$ ipython --no-banner

In [1]: import numpy as np

In [2]: np.set_printoptions(suppress=True, linewidth=200)

In [3]: m1 = np.array([[-2, -2, -2, -2, -2, -2, -2],
   ...:     [-2, -4, -4, -4, -4, -4, -4],
   ...:     [-2, -4, -6, -6, -6, -6, -6],
   ...:     [-2, -4, -6, -8, -8, -8, -8],
   ...:     [-2, -4, -6, -8, -10, -10, -10],
   ...:     [-2, -4, -6, -8, -10, -12, -12],
   ...:     [-2, -4, -6, -8, -10, -12, -14]])

In [4]: # equal to its transpose

In [5]: r0 = np.array([0, 3, 2])

In [6]: np.convolve(m1[5], r0)
Out[6]: array([  0,  -6, -16, -26, -36, -46, -56, -60, -24])

In [7]: np.correlate(m1[5], m1[2], "full")
Out[7]: array([ 12,  36,  72, 120, 180, 248, 308, 284, 248, 200, 140,  72,  24])

In [8]: B = np.array([[1, 0, 2],
   ...:     [0, 1, 0],
   ...:     [2, 0, 3],
   ...:     [2, 3, 0],
   ...:     [2, 1, 2],
   ...:     [0, 2, 2],
   ...:     [0, 1, 2]])

In [9]: np.vstack([m1, B.T]).shape
Out[9]: (10, 7)

In [10]: np.einsum("ij,ij->i", m1, m1)
Out[10]: array([ 28, 100, 200, 312, 420, 508, 560])

In [11]: np.linalg.matrix_rank(m1 @ B)
Out[11]: np.int64(3)

In [12]: np.einsum("ij->j", m1)
Out[12]: array([-14, -26, -36, -44, -50, -54, -56])

In [13]: np.einsum("ik,kj->ji", m1, B)
Out[13]: 
array([[-14, -26, -38, -46, -50, -50, -50],
       [-16, -32, -46, -60, -68, -74, -76],
       [-22, -40, -58, -70, -82, -90, -94]])

In [14]: np.einsum("ik,kj->ij", m1, B)
Out[14]: 
array([[-14, -16, -22],
       [-26, -32, -40],
       [-38, -46, -58],
       [-46, -60, -70],
       [-50, -68, -82],
       [-50, -74, -90],
       [-50, -76, -94]])

In [15]: np.linalg.matrix_rank(np.vstack([m1, B.T]))
Out[15]: np.int64(7)

In [16]: m1 @ B
Out[16]: 
array([[-14, -16, -22],
       [-26, -32, -40],
       [-38, -46, -58],
       [-46, -60, -70],
       [-50, -68, -82],
       [-50, -74, -90],
       [-50, -76, -94]])
